% ipython --no-banner

In [1]: import numpy as np

In [2]: import numpy.linalg as la

In [3]: np.set_printoptions(precision=2, suppress=True, linewidth=120)

In [4]: def rd(a):
   ...:     return np.round(a, 2) + 0
   ...: 

In [5]: M = np.load("layer2.npy")

In [6]: M
Out[6]: 
array([[ 386,   27, -154,  -41,  -51, -106,   86,  158, -181,   27],
       [  27,  354,  151,  -84, -254,  -42,  -10, -127,   86,  139],
       [-154,  151,  265,    2, -108,   47,   81, -118,  103,   12],
       [ -41,  -84,    2,  299,   84,  -60,  -43,    1,    5,   82],
       [ -51, -254, -108,   84,  381,   32, -221,   92,   72, -144],
       [-106,  -42,   47,  -60,   32,  313,  122,   56,   90, -156],
       [  86,  -10,   81,  -43, -221,  122,  478,  134, -151,  -34],
       [ 158, -127, -118,    1,   92,   56,  134,  412,  -37,  -33],
       [-181,   86,  103,    5,   72,   90, -151,  -37,  300,  -75],
       [  27,  139,   12,   82, -144, -156,  -34,  -33,  -75,  273]])

In [7]: evals, vecs = la.eigvalsh(M)
---------------------------------------------------------------------------
ValueError                                Traceback (most recent call last)
Cell In[7], line 1
----> 1 evals, vecs = la.eigvalsh(M)

ValueError: too many values to unpack (expected 2)

In [8]: evals, vecs = la.eigh(M)

In [9]: np.unique(evals.round(6) + 0, return_counts=True)[1]
Out[9]: array([1, 1, 1, 1, 1, 1, 1, 1, 1, 1])

In [10]: rd(la.eigvalsh(M @ M))
Out[10]: array([    57.87,    359.26,   6123.35,  16853.98,  23197.99,  89448.59, 140011.94, 435332.1 , 722523.91, 793850.01])

In [11]: (evals > 1e-8).sum(), (evals < -1e-8).sum()
Out[11]: (np.int64(10), np.int64(0))

In [12]: rd(la.eigvalsh(M + 5 * np.eye(10)))
Out[12]: array([ 12.61,  23.95,  83.25, 134.82, 157.31, 304.08, 379.18, 664.8 , 855.01, 895.98])

In [13]: rd(la.svd(M, compute_uv=False))
Out[13]: array([890.98, 850.01, 659.8 , 374.18, 299.08, 152.31, 129.82,  78.25,  18.95,   7.61])

In [14]: rd(vecs.T @ vecs)
Out[14]: 
array([[1., 0., 0., 0., 0., 0., 0., 0., 0., 0.],
       [0., 1., 0., 0., 0., 0., 0., 0., 0., 0.],
       [0., 0., 1., 0., 0., 0., 0., 0., 0., 0.],
       [0., 0., 0., 1., 0., 0., 0., 0., 0., 0.],
       [0., 0., 0., 0., 1., 0., 0., 0., 0., 0.],
       [0., 0., 0., 0., 0., 1., 0., 0., 0., 0.],
       [0., 0., 0., 0., 0., 0., 1., 0., 0., 0.],
       [0., 0., 0., 0., 0., 0., 0., 1., 0., 0.],
       [0., 0., 0., 0., 0., 0., 0., 0., 1., 0.],
       [0., 0., 0., 0., 0., 0., 0., 0., 0., 1.]])

In [15]: rd(vecs.T @ M @ vecs)
Out[15]: 
array([[  7.61,   0.  ,   0.  ,   0.  ,   0.  ,   0.  ,   0.  ,   0.  ,   0.  ,   0.  ],
       [  0.  ,  18.95,   0.  ,   0.  ,   0.  ,   0.  ,   0.  ,   0.  ,   0.  ,   0.  ],
       [  0.  ,   0.  ,  78.25,   0.  ,   0.  ,   0.  ,   0.  ,   0.  ,   0.  ,   0.  ],
       [  0.  ,   0.  ,   0.  , 129.82,   0.  ,   0.  ,   0.  ,   0.  ,   0.  ,   0.  ],
       [  0.  ,   0.  ,   0.  ,   0.  , 152.31,   0.  ,   0.  ,   0.  ,   0.  ,   0.  ],
       [  0.  ,   0.  ,   0.  ,   0.  ,   0.  , 299.08,   0.  ,   0.  ,   0.  ,   0.  ],
       [  0.  ,   0.  ,   0.  ,   0.  ,   0.  ,   0.  , 374.18,   0.  ,   0.  ,   0.  ],
       [  0.  ,   0.  ,   0.  ,   0.  ,   0.  ,   0.  ,   0.  , 659.8 ,   0.  ,   0.  ],
       [  0.  ,   0.  ,   0.  ,   0.  ,   0.  ,   0.  ,   0.  ,   0.  , 850.01,   0.  ],
       [  0.  ,   0.  ,   0.  ,   0.  ,   0.  ,   0.  ,   0.  ,   0.  ,   0.  , 890.98]])
